$ ipython --no-banner

In [1]: import numpy as np

In [2]: import numpy.linalg as la

In [3]: np.set_printoptions(precision=3, suppress=True, linewidth=160)

In [4]: M = np.load("a.npy")

In [5]: M
Out[5]: 
array([[-0.4,  1.2, -0.5, -0.2, -1. ,  1. , -0.8],
       [ 0.8, -1.2,  0.5, -1. ,  0.6, -0.2, -0.3],
       [-0.2, -2.5,  0. , -0.4,  0. ,  2. , -0.3],
       [ 0.6,  0.2, -0.1,  0.5, -1.8, -0.5,  0.1],
       [-0.1,  0.1,  0.7,  0. ,  1.7, -1.4,  0.1]])

In [6]: f, r1 = M[4], M[2]

In [7]: np.round(f @ f, 3)
Out[7]: np.float64(5.37)

In [8]: p = (f @ r1) / (f @ f) * f

In [9]: r1 - p
Out[9]: array([-0.257, -2.443,  0.399, -0.4  ,  0.969,  1.202, -0.243])

In [10]: f = np.array([1, 1])

In [11]: np.convolve(M[2], f)
Out[11]: array([-0.2, -2.7, -2.5, -0.4, -0.4,  2. ,  1.7, -0.3])

In [12]: np.array([np.convolve(row, f, "same") for row in M])
Out[12]: 
array([[-0.4,  0.8,  0.7, -0.7, -1.2,  0. ,  0.2],
       [ 0.8, -0.4, -0.7, -0.5, -0.4,  0.4, -0.5],
       [-0.2, -2.7, -2.5, -0.4, -0.4,  2. ,  1.7],
       [ 0.6,  0.8,  0.1,  0.4, -1.3, -2.3, -0.4],
       [-0.1,  0. ,  0.8,  0.7,  1.7,  0.3, -1.3]])

In [13]: W0 = np.load("run11.npy")

In [14]: W0
Out[14]: 
array([[ 0.2,  0.1,  1.1, -1.2,  1.8,  1.5, -1.2,  1.3,  1.5],
       [-0.3,  0.5, -0.8, -0.8, -1.4,  0.1, -0.4, -0.6, -0.8],
       [ 1.3,  0.2, -0.1,  0.1, -0.2, -0.1, -0.9,  0.7,  0. ],
       [-0.5,  0.7,  0.9,  0.9,  0.1,  1.5, -0.7,  0.2, -1.7],
       [-1.1,  1.1, -0.3,  0.5,  0.2,  0.2, -1.5,  0.3, -1.2],
       [ 2.3,  0.8,  1.4,  1.9,  1.6, -0.7,  0.5, -1.5,  0. ],
       [ 0.4,  0.2, -0.2,  1.5, -0.2, -0.6,  0.3, -0.3,  0.7],
       [-0.9,  1.5, -0.7,  0.9,  0.4, -1.3,  0.8, -1.6,  0.9],
       [ 1.4,  0. , -1.3,  0.7, -0.3, -0.4,  2.2,  0.7, -0.2],
       [ 0.6,  0.1,  0.7, -0.7, -0.6, -1. ,  1. ,  1.1,  1.5],
       [ 1.2,  1.3,  0.1, -1. ,  0.2,  1.2,  0.1,  2.2,  0. ]])

In [15]: other = np.c_[W0[:, :3] @ np.array([[0, 2, 3], [1, 1, 1], [1, 0, 3]]), np.array([3, 0, 1, 2, 0, 2, 2, 3, 1, 1, 1])]

In [16]: other
Out[16]: 
array([[ 1.2,  0.5,  4. ,  3. ],
       [-0.3, -0.1, -2.8,  0. ],
       [ 0.1,  2.8,  3.8,  1. ],
       [ 1.6, -0.3,  1.9,  2. ],
       [ 0.8, -1.1, -3.1,  0. ],
       [ 2.2,  5.4, 11.9,  2. ],
       [ 0. ,  1. ,  0.8,  2. ],
       [ 0.8, -0.3, -3.3,  3. ],
       [-1.3,  2.8,  0.3,  1. ],
       [ 0.8,  1.3,  4. ,  1. ],
       [ 1.4,  3.7,  5.2,  1. ]])

In [17]: np.round(la.norm(other - W0 @ la.lstsq(W0, other)[0], axis=0), 3) + 0
Out[17]: array([0.   , 0.   , 0.   , 2.058])

In [18]: la.norm(la.qr(W0)[0].T @ other, axis=0) ** 2 / ((other ** 2).sum(axis=0) + 1e-12)
Out[18]: array([1.   , 1.   , 1.   , 0.875])

In [19]: la.matrix_rank(other)
Out[19]: np.int64(4)

In [20]: G = W0.T @ W0

In [21]: la.matrix_rank(G)
Out[21]: np.int64(9)

In [22]: np.diag(G)
Out[22]: array([13.3 ,  6.63,  7.44, 11.8 ,  8.54,  9.7 , 11.98, 14.11, 10.81])

In [23]: np.allclose(G, G.T)
Out[23]: True

In [24]: la.svd(W0, compute_uv=False) ** 2
Out[24]: array([28.508, 21.422, 17.697, 11.441,  6.159,  3.591,  2.435,  2.273,  0.785])

In [25]: x = np.array([5, 4, -1, -5, -4, 0, 0, -1, -5])

In [26]: target = W0 @ x

In [27]: target.round(3) + 0
Out[27]: array([-9.7, 15.5,  7. ,  2.8,  1.6, -1.1, -6.9, -6.8,  6.3,  0. , 13.1])

In [28]: np.round(la.solve(W0.T @ W0, W0.T @ target), 3) + 0
Out[28]: array([ 5.,  4., -1., -5., -4.,  0.,  0., -1., -5.])

In [29]: rng = np.random.default_rng(1607)

In [30]: target = target + 0.02 * rng.normal(size=11)

In [31]: target
Out[31]: array([-9.693, 15.497,  7.002,  2.797,  1.616, -1.125, -6.901, -6.815,  6.294,  0.013, 13.101])

In [32]: b, *_ = la.lstsq(W0, target)

In [33]: b
Out[33]: array([ 4.994,  3.997, -0.998, -4.999, -4.001, -0.008, -0.005, -0.988, -5.001])

In [34]: m1 = np.array([[9, 6, 9, 0, 1],
    ...:     [0, 6, 1, 1, 8],
    ...:     [0, 0, 6, 9, 2],
    ...:     [0, 0, 0, 6, 5],
    ...:     [0, 0, 0, 0, 3]])

In [35]: m1
Out[35]: 
array([[9, 6, 9, 0, 1],
       [0, 6, 1, 1, 8],
       [0, 0, 6, 9, 2],
       [0, 0, 0, 6, 5],
       [0, 0, 0, 0, 3]])

In [36]: # triangular: eigenvalues sit on the diagonal

In [37]: np.prod(np.diag(m1)), round(float(la.det(m1)), 3)
Out[37]: (np.int64(5832), 5832.0)

In [38]: f = np.array([1, 1, 3, 0, -4])

In [39]: other = m1 + np.outer(f, np.eye(5)[1])

In [40]: np.round(la.det(other) / la.det(m1), 3), round(1 + la.solve(m1, f)[1], 3)
Out[40]: (np.float64(2.88), np.float64(2.88))

In [41]: other
Out[41]: 
array([[ 9.,  7.,  9.,  0.,  1.],
       [ 0.,  7.,  1.,  1.,  8.],
       [ 0.,  3.,  6.,  9.,  2.],
       [ 0.,  0.,  0.,  6.,  5.],
       [ 0., -4.,  0.,  0.,  3.]])

In [42]: Q, r_ = la.qr(other)

In [43]: r_
Out[43]: 
array([[ 9.   ,  7.   ,  9.   ,  0.   ,  1.   ],
       [ 0.   , -8.602, -2.906, -3.952, -5.812],
       [ 0.   ,  0.   , -5.344, -8.143, -0.582],
       [ 0.   ,  0.   ,  0.   , -6.006, -4.711],
       [ 0.   ,  0.   ,  0.   ,  0.   ,  6.759]])

In [44]: Q.shape, r_.shape
Out[44]: ((5, 5), (5, 5))

In [45]: abs(r_[0, 0]), round(la.norm(other[:, 0]), 3)
Out[45]: (np.float64(9.0), np.float64(9.0))

In [46]: np.abs(np.diag(r_))
Out[46]: array([9.   , 8.602, 5.344, 6.006, 6.759])

In [47]: np.round(Q @ r_, 3) + 0
Out[47]: 
array([[ 9.,  7.,  9.,  0.,  1.],
       [ 0.,  7.,  1.,  1.,  8.],
       [ 0.,  3.,  6.,  9.,  2.],
       [ 0.,  0.,  0.,  6.,  5.],
       [ 0., -4.,  0.,  0.,  3.]])

In [48]: np.allclose(r_.T @ r_, other.T @ other)
Out[48]: True

In [49]: np.round(Q.T @ Q, 3) + 0
Out[49]: 
array([[1., 0., 0., 0., 0.],
       [0., 1., 0., 0., 0.],
       [0., 0., 1., 0., 0.],
       [0., 0., 0., 1., 0.],
       [0., 0., 0., 0., 1.]])

In [50]: other = m1 / np.sqrt((m1 ** 2).mean(axis=1, keepdims=True))

In [51]: m1 - m1.mean(axis=1, keepdims=True)
Out[51]: 
array([[ 4. ,  1. ,  4. , -5. , -4. ],
       [-3.2,  2.8, -2.2, -2.2,  4.8],
       [-3.4, -3.4,  2.6,  5.6, -1.4],
       [-2.2, -2.2, -2.2,  3.8,  2.8],
       [-0.6, -0.6, -0.6, -0.6,  2.4]])

In [52]: la.norm(other, axis=1)
Out[52]: array([2.236, 2.236, 2.236, 2.236, 2.236])

In [53]: la.eigvals(m1)
Out[53]: array([9., 6., 6., 6., 3.])

In [54]: round(float(la.eigvals(m1).sum().real), 3)
Out[54]: 30.0

In [55]: np.round(la.det(m1[::-1]), 3)
Out[55]: np.float64(5832.0)

In [56]: np.einsum("ij,ji->", m1, m1)
Out[56]: np.int64(198)

In [57]: np.kron(np.eye(2, dtype=int), m1)
Out[57]: 
array([[9, 6, 9, 0, 1, 0, 0, 0, 0, 0],
       [0, 6, 1, 1, 8, 0, 0, 0, 0, 0],
       [0, 0, 6, 9, 2, 0, 0, 0, 0, 0],
       [0, 0, 0, 6, 5, 0, 0, 0, 0, 0],
       [0, 0, 0, 0, 3, 0, 0, 0, 0, 0],
       [0, 0, 0, 0, 0, 9, 6, 9, 0, 1],
       [0, 0, 0, 0, 0, 0, 6, 1, 1, 8],
       [0, 0, 0, 0, 0, 0, 0, 6, 9, 2],
       [0, 0, 0, 0, 0, 0, 0, 0, 6, 5],
       [0, 0, 0, 0, 0, 0, 0, 0, 0, 3]])

In [58]: Q, _ = la.qr(np.array([[-0.3, 1.0, 1.5, 0.2],
    ...:     [1.1, -0.1, -0.3, -1.4],
    ...:     [-0.3, -0.3, 0.0, 0.2],
    ...:     [-0.6, 1.0, -0.1, 0.6]]))

In [59]: w = np.array([7, 5, 7, 8])

In [60]: mat = Q @ np.diag(w) @ Q.T

In [61]: mat
Out[61]: 
array([[ 6.131, -0.463,  0.559, -0.694],
       [-0.463,  6.866,  0.615, -0.322],
       [ 0.559,  0.615,  7.538,  0.58 ],
       [-0.694, -0.322,  0.58 ,  6.466]])

In [62]: # equal to its transpose

In [63]: w, evecs = la.eigh(mat)

In [64]: la.svd(mat, compute_uv=False)
Out[64]: array([8., 7., 7., 5.])

In [65]: np.round(evecs.T @ mat @ evecs, 3) + 0
Out[65]: 
array([[5., 0., 0., 0.],
       [0., 7., 0., 0.],
       [0., 0., 7., 0.],
       [0., 0., 0., 8.]])

In [66]: np.round(evecs.T @ evecs, 3) + 0
Out[66]: 
array([[1., 0., 0., 0.],
       [0., 1., 0., 0.],
       [0., 0., 1., 0.],
       [0., 0., 0., 1.]])

In [67]: np.abs(evecs[:, -1])
Out[67]: array([0.091, 0.386, 0.893, 0.215])

In [68]: (w > 1e-8).sum(), (w < -1e-8).sum()
Out[68]: (np.int64(4), np.int64(0))

In [69]: la.eigvalsh(mat @ mat)
Out[69]: array([25., 49., 49., 64.])

In [70]: la.eigvalsh(mat + -3 * np.eye(4))
Out[70]: array([2., 4., 4., 5.])

In [71]: idx = rng.permutation(4)

In [72]: other = mat[:, idx] * rng.choice([-1, 1], 4)

In [73]: other
Out[73]: 
array([[ 0.694,  0.463, -6.131,  0.559],
       [ 0.322, -6.866,  0.463,  0.615],
       [-0.58 , -0.615, -0.559,  7.538],
       [-6.466,  0.322,  0.694,  0.58 ]])

In [74]: left, _, VT = la.svd(mat.T @ other)

In [75]: np.round(la.lstsq(mat, other)[0], 3) + 0
Out[75]: 
array([[ 0.,  0., -1.,  0.],
       [ 0., -1.,  0.,  0.],
       [ 0.,  0.,  0.,  1.],
       [-1.,  0.,  0.,  0.]])

In [76]: np.round(left @ VT, 3) + 0
Out[76]: 
array([[ 0.,  0., -1.,  0.],
       [ 0., -1.,  0.,  0.],
       [ 0.,  0.,  0.,  1.],
       [-1.,  0.,  0.,  0.]])

In [77]: arr = np.loadtxt("data.csv", delimiter=",")

In [78]: arr
Out[78]: 
array([[  4.,   1.,   7.,   3.,   0., -11.,  10.,   5.,   9.,  10.,  -6.],
       [ -2.,  -4.,   0.,  -5.,   0., -12.,   9.,   8.,  13.,   9., -11.],
       [  4.,   3.,   5.,   5.,   0.,  -1.,   2.,  -1.,  -1.,   2.,   2.],
       [ 10.,   8.,  12.,  13.,   0.,   0.,   3.,  -4.,  -5.,   3.,   7.],
       [ -4.,  -1.,  -7.,  -3.,   0.,  11., -10.,  -5.,  -9., -10.,   6.],
       [-12.,  -9., -15., -15.,   0.,   3.,  -6.,   3.,   3.,  -6.,  -6.],
       [  4.,   3.,   5.,   5.,   0.,  -1.,   2.,  -1.,  -1.,   2.,   2.],
       [  6.,   3.,   9.,   6.,   0.,  -9.,   9.,   3.,   6.,   9.,  -3.],
       [-10.,  -7., -13., -12.,   0.,   5.,  -7.,   1.,   0.,  -7.,  -3.],
       [  2.,   0.,   4.,   1.,   0.,  -8.,   7.,   4.,   7.,   7.,  -5.]])

In [79]: # columns 6 and 9 are equal

In [80]: la.matrix_rank(arr, rtol=0.1)
Out[80]: np.int64(2)

In [81]: np.argsort(-la.norm(arr, axis=0).round(6), kind="stable")[:3]
Out[81]: array([2, 3, 5])

In [82]: np.round(la.norm(arr, 2) / la.norm(arr), 3)
Out[82]: np.float64(0.8)

In [83]: left, s, VT = la.svd(arr)

In [84]: evecs = VT[:(s > 1e-8).sum()]

In [85]: x = arr[5] + 3 * arr[4] + rng.integers(2) * np.eye(11)[5]

In [86]: x
Out[86]: array([-24., -12., -36., -24.,   0.,  37., -36., -12., -24., -36.,  12.])

In [87]: np.round(la.norm(x - evecs.T @ evecs @ x), 3)
Out[87]: np.float64(0.874)

In [88]: la.matrix_rank(np.vstack([arr, x]))
Out[88]: np.int64(3)

In [89]: np.round(arr @ la.pinv(arr) @ arr, 3) + 0
Out[89]: 
array([[  4.,   1.,   7.,   3.,   0., -11.,  10.,   5.,   9.,  10.,  -6.],
       [ -2.,  -4.,   0.,  -5.,   0., -12.,   9.,   8.,  13.,   9., -11.],
       [  4.,   3.,   5.,   5.,   0.,  -1.,   2.,  -1.,  -1.,   2.,   2.],
       [ 10.,   8.,  12.,  13.,   0.,   0.,   3.,  -4.,  -5.,   3.,   7.],
       [ -4.,  -1.,  -7.,  -3.,   0.,  11., -10.,  -5.,  -9., -10.,   6.],
       [-12.,  -9., -15., -15.,   0.,   3.,  -6.,   3.,   3.,  -6.,  -6.],
       [  4.,   3.,   5.,   5.,   0.,  -1.,   2.,  -1.,  -1.,   2.,   2.],
       [  6.,   3.,   9.,   6.,   0.,  -9.,   9.,   3.,   6.,   9.,  -3.],
       [-10.,  -7., -13., -12.,   0.,   5.,  -7.,   1.,   0.,  -7.,  -3.],
       [  2.,   0.,   4.,   1.,   0.,  -8.,   7.,   4.,   7.,   7.,  -5.]])

In [90]: la.lstsq(arr[:-1].T, arr[-1])[2]
Out[90]: np.int32(2)

In [91]: np.abs(np.diag(la.qr(arr)[1])) > 1e-9
Out[91]: array([ True,  True, False, False, False, False, False, False, False, False])

In [92]: np.round(np.trace(la.pinv(arr) @ arr), 3)
Out[92]: np.float64(2.0)

In [93]: left, s, VT = la.svd(arr)

In [94]: s.round(3) + 0
Out[94]: array([54.735, 41.074,  0.   ,  0.   ,  0.   ,  0.   ,  0.   ,  0.   ,  0.   ,  0.   ])

In [95]: np.argmax(s[:-1] / (s[1:] + 1e-6)) + 1
Out[95]: np.int64(2)

In [96]: other = left[:, :2] @ np.diag(s[:2]) @ VT[:2]

In [97]: other.round(3) + 0
Out[97]: 
array([[  4.,   1.,   7.,   3.,   0., -11.,  10.,   5.,   9.,  10.,  -6.],
       [ -2.,  -4.,   0.,  -5.,   0., -12.,   9.,   8.,  13.,   9., -11.],
       [  4.,   3.,   5.,   5.,   0.,  -1.,   2.,  -1.,  -1.,   2.,   2.],
       [ 10.,   8.,  12.,  13.,   0.,   0.,   3.,  -4.,  -5.,   3.,   7.],
       [ -4.,  -1.,  -7.,  -3.,   0.,  11., -10.,  -5.,  -9., -10.,   6.],
       [-12.,  -9., -15., -15.,   0.,   3.,  -6.,   3.,   3.,  -6.,  -6.],
       [  4.,   3.,   5.,   5.,   0.,  -1.,   2.,  -1.,  -1.,   2.,   2.],
       [  6.,   3.,   9.,   6.,   0.,  -9.,   9.,   3.,   6.,   9.,  -3.],
       [-10.,  -7., -13., -12.,   0.,   5.,  -7.,   1.,   0.,  -7.,  -3.],
       [  2.,   0.,   4.,   1.,   0.,  -8.,   7.,   4.,   7.,   7.,  -5.]])

In [98]: round(float(la.norm(arr - other, 2)), 3), round(s[2], 3)
Out[98]: (0.0, np.float64(0.0))

In [99]: np.round(np.abs(arr - other).max(), 3)
Out[99]: np.float64(0.0)
